$ ipython --no-banner

In [1]: import numpy as np

In [2]: np.set_printoptions(precision=3, suppress=True, linewidth=160, sign=" ")

In [3]: feats = np.loadtxt("data.csv", delimiter=",")

In [4]: feats
Out[4]: 
array([[-2.366, -1.802,  3.558,  0.305,  0.474, -1.782],
       [ 1.972, -3.466, -0.584, -1.226,  2.684,  0.226],
       [ 0.592,  1.067, -1.401, -0.529,  0.779, -4.546],
       [ 2.761,  2.364,  2.917,  0.286,  1.766,  0.285],
       [ 2.563, -1.727,  0.477,  2.592, -2.742, -0.99 ],
       [ 0.986, -0.164,  1.141, -4.04 , -2.515, -0.223]])

In [5]: def softmax(z):
   ...:     e = np.exp(z - z.max(axis=-1, keepdims=True))
   ...:     return e / e.sum(axis=-1, keepdims=True)
   ...: 

In [6]: softmax(feats).sum(axis=1)
Out[6]: array([ 1.,  1.,  1.,  1.,  1.,  1.])

In [7]: att = feats @ feats.T / np.sqrt(6)

In [8]: np.round(softmax(att), 3) + 0
Out[8]: 
array([[ 1.,  0.,  0.,  0.,  0.,  0.],
       [ 0.,  1.,  0.,  0.,  0.,  0.],
       [ 0.,  0.,  1.,  0.,  0.,  0.],
       [ 0.,  0.,  0.,  1.,  0.,  0.],
       [ 0.,  0.,  0.,  0.,  1.,  0.],
       [ 0.,  0.,  0.,  0.,  0.,  1.]])

In [9]: np.round(feats @ feats.T, 3) + 0
Out[9]: 
array([[ 25.,   0.,   0.,   0.,   0.,   0.],
       [  0.,  25.,   0.,   0.,   0.,   0.],
       [  0.,   0.,  25.,   0.,   0.,   0.],
       [  0.,   0.,   0.,  25.,   0.,   0.],
       [  0.,   0.,   0.,   0.,  25.,   0.],
       [  0.,   0.,   0.,   0.,   0.,  25.]])

In [10]: np.round(feats.T @ feats, 3) + 0
Out[10]: 
array([[ 25.,   0.,   0.,   0.,   0.,   0.],
       [  0.,  25.,   0.,   0.,   0.,   0.],
       [  0.,   0.,  25.,   0.,   0.,   0.],
       [  0.,   0.,   0.,  25.,   0.,   0.],
       [  0.,   0.,   0.,   0.,  25.,   0.],
       [  0.,   0.,   0.,   0.,   0.,  25.]])

In [11]: np.linalg.norm(feats, axis=0)
Out[11]: array([ 5.,  5.,  5.,  5.,  5.,  5.])

In [12]: np.linalg.svd(feats, compute_uv=False)
Out[12]: array([ 5.,  5.,  5.,  5.,  5.,  5.])

In [13]: round(feats[:, 3] @ feats[:, 5], 3)
Out[13]: np.float64(0.0)

In [14]: K = np.loadtxt("arr.csv", delimiter=",")

In [15]: K
Out[15]: 
array([[ 0.217,  0.087,  0.087,  0.043,  0.217,  0.217,  0.13 ],
       [ 0.136,  0.273,  0.182,  0.136,  0.136,  0.091,  0.045],
       [ 0.053,  0.211,  0.211,  0.   ,  0.263,  0.211,  0.053],
       [ 0.2  ,  0.2  ,  0.1  ,  0.15 ,  0.   ,  0.25 ,  0.1  ],
       [ 0.154,  0.077,  0.192,  0.192,  0.154,  0.038,  0.192],
       [ 0.067,  0.133,  0.267,  0.   ,  0.067,  0.2  ,  0.267],
       [ 0.067,  0.067,  0.067,  0.133,  0.2  ,  0.067,  0.4  ]])

In [16]: # rows sum to 1

In [17]: vec = np.array([-2, 0, -2, -5, 5, 4, -1])

In [18]: y = K @ vec

In [19]: coef, lr = np.zeros(7), 1 / np.linalg.norm(K, 2) ** 2

In [20]: for i in range(300):
    ...:     coef -= lr * K.T @ (K @ coef - y)
    ...:     if i % 50 == 0: print(i, round(np.linalg.norm(K @ coef - y), 3))
    ...: 
0 1.981
50 0.171
100 0.058
150 0.028
200 0.016
250 0.011

In [21]: round(float(np.linalg.cond(K)), 3)
Out[21]: 20.774

In [22]: coef
Out[22]: array([-1.902,  0.046, -2.001, -5.102,  4.986,  3.921, -0.973])

In [23]: rng = np.random.default_rng(78)

In [24]: M2 = K + rng.integers(-2, 3, (7, 1)) @ rng.integers(-2, 3, (1, 7))

In [25]: M2
Out[25]: 
array([[ 2.217, -1.913, -0.913,  0.043,  0.217, -0.783, -0.87 ],
       [ 0.136,  0.273,  0.182,  0.136,  0.136,  0.091,  0.045],
       [-3.947,  4.211,  2.211,  0.   ,  0.263,  2.211,  2.053],
       [ 4.2  , -3.8  , -1.9  ,  0.15 ,  0.   , -1.75 , -1.9  ],
       [-3.846,  4.077,  2.192,  0.192,  0.154,  2.038,  2.192],
       [ 0.067,  0.133,  0.267,  0.   ,  0.067,  0.2  ,  0.267],
       [-3.933,  4.067,  2.067,  0.133,  0.2  ,  2.067,  2.4  ]])

In [26]: np.round(np.linalg.svd(M2 - K, compute_uv=False), 3) + 0
Out[26]: array([ 13.675,   0.   ,   0.   ,   0.   ,   0.   ,   0.   ,   0.   ])

In [27]: q, r_ = np.linalg.qr(K)

In [28]: q.shape, r_.shape
Out[28]: ((7, 7), (7, 7))

In [29]: np.round(q @ r_, 3) + 0
Out[29]: 
array([[ 0.217,  0.087,  0.087,  0.043,  0.217,  0.217,  0.13 ],
       [ 0.136,  0.273,  0.182,  0.136,  0.136,  0.091,  0.045],
       [ 0.053,  0.211,  0.211,  0.   ,  0.263,  0.211,  0.053],
       [ 0.2  ,  0.2  ,  0.1  ,  0.15 ,  0.   ,  0.25 ,  0.1  ],
       [ 0.154,  0.077,  0.192,  0.192,  0.154,  0.038,  0.192],
       [ 0.067,  0.133,  0.267,  0.   ,  0.067,  0.2  ,  0.267],
       [ 0.067,  0.067,  0.067,  0.133,  0.2  ,  0.067,  0.4  ]])

In [30]: np.abs(np.diag(r_))
Out[30]: array([ 0.376,  0.265,  0.216,  0.177,  0.267,  0.138,  0.211])

In [31]: np.allclose(r_.T @ r_, K.T @ K)
Out[31]: True

In [32]: cov = K.T @ K

In [33]: np.diag(cov)
Out[33]: array([ 0.141,  0.194,  0.207,  0.098,  0.203,  0.208,  0.3  ])

In [34]: np.allclose(cov, cov.T)
Out[34]: True

In [35]: np.linalg.eigvalsh(cov)[::-1]
Out[35]: array([ 1.028,  0.14 ,  0.068,  0.053,  0.045,  0.016,  0.002])

In [36]: (K @ K.T).shape
Out[36]: (7, 7)

In [37]: np.linalg.matrix_rank(cov)
Out[37]: np.int64(7)

In [38]: W = np.array([[-1, 1, 3, -1, -3, 0],
    ...:     [-2, -1, 2, 0, -1, -1],
    ...:     [0, -1, 2, 2, -2, 3],
    ...:     [2, 1, -3, 2, -1, -3],
    ...:     [-1, 3, 2, 1, 1, -1],
    ...:     [1, 0, -2, -1, -1, 1],
    ...:     [-3, 0, 2, -1, -3, 0]])

In [39]: coef = np.array([3, 3, 3, 1, 3, 1])

In [40]: hid = np.maximum(K @ W + coef, 0)

In [41]: (hid > 0).mean(axis=0)
Out[41]: array([ 1.,  1.,  1.,  1.,  1.,  1.])

In [42]: (hid > 0).astype(int)
Out[42]: 
array([[ 1,  1,  1,  1,  1,  1],
       [ 1,  1,  1,  1,  1,  1],
       [ 1,  1,  1,  1,  1,  1],
       [ 1,  1,  1,  1,  1,  1],
       [ 1,  1,  1,  1,  1,  1],
       [ 1,  1,  1,  1,  1,  1],
       [ 1,  1,  1,  1,  1,  1]])

In [43]: Z = np.array([[2, 0], [3, 1], [8, 3], [1, 7], [6, 9], [6, 7]])

In [44]: W @ Z
Out[44]: 
array([[  6, -24],
       [ -3, -11],
       [ 21,  22],
       [-39, -24],
       [ 24,  18],
       [-15, -15],
       [ -9, -28]])

In [45]: J = np.load("x.npy")

In [46]: J
Out[46]: 
array([[ 24,   0,   2,   0,   0],
       [  0,   0,   2,   0,   1],
       [ 12,   0,   2,   0,   0],
       [ 20,   0,   2,   0,   0],
       [  4,   0,   2,   0,   0],
       [ 32,   0,   2,   0,   0],
       [ 16,   0,   2,   0,   0],
       [ 32,   0,   2,   0,   0],
       [ 24,   0,   2,   0,   0],
       [ 28,   0,   2,   0,   0],
       [ 36,   0,   2,   0,   0],
       [ 16,   0,   2,   0,   0],
       [ 12,   0,   2,   0,   0],
       [  8,   0,   2,   0,   0],
       [ 16,   0,   2,   0,   0],
       [  8,   0,   2,   0,   0],
       [ 24,   0,   2,   0,   0],
       [ 28,   0,   2,   0,   0],
       [ 16,   0,   2,   0,   0],
       [ 28,   0,   2,   0,   0],
       [  0,   0,   2,   0,   1],
       [ 28,   0,   2,   0,   0],
       [ 12,   0,   2,   0,   0],
       [ 16,   0,   2,   0,   0],
       [ 36,   0,   2,   0,   0]])

In [47]: Uu, sv, VT = np.linalg.svd(J)

In [48]: evecs = VT[:(sv > 1e-8).sum()]

In [49]: vec = J[8] + 3 * J[18] + rng.integers(2) * np.eye(5)[4]

In [50]: vec
Out[50]: array([ 72.,   0.,   8.,   0.,   0.])

In [51]: np.diag(evecs.T @ evecs)
Out[51]: array([ 1.,  0.,  1.,  0.,  1.])

In [52]: round(np.linalg.norm(vec - evecs.T @ evecs @ vec), 3)
Out[52]: np.float64(0.0)

In [53]: np.round(evecs.T @ evecs, 3) + 0
Out[53]: 
array([[ 1.,  0.,  0.,  0.,  0.],
       [ 0.,  0.,  0.,  0.,  0.],
       [ 0.,  0.,  1.,  0.,  0.],
       [ 0.,  0.,  0.,  0.,  0.],
       [ 0.,  0.,  0.,  0.,  1.]])

In [54]: np.linalg.matrix_rank(np.vstack([J, vec]))
Out[54]: np.int64(3)

In [55]: F = np.load("w.npy")

In [56]: F
Out[56]: 
array([[-2., -3.],
       [ 0.,  1.]])

In [57]: # triangular

In [58]: f = np.array([-5, -4])

In [59]: M2 = F + np.outer(f, np.eye(2)[1])

In [60]: np.round(np.linalg.det(M2) / np.linalg.det(F), 3), round(1 + np.linalg.solve(F, f)[1], 3)
Out[60]: (np.float64(-3.0), np.float64(-3.0))

In [61]: np.linalg.matrix_rank(M2 - F)
Out[61]: np.int64(1)
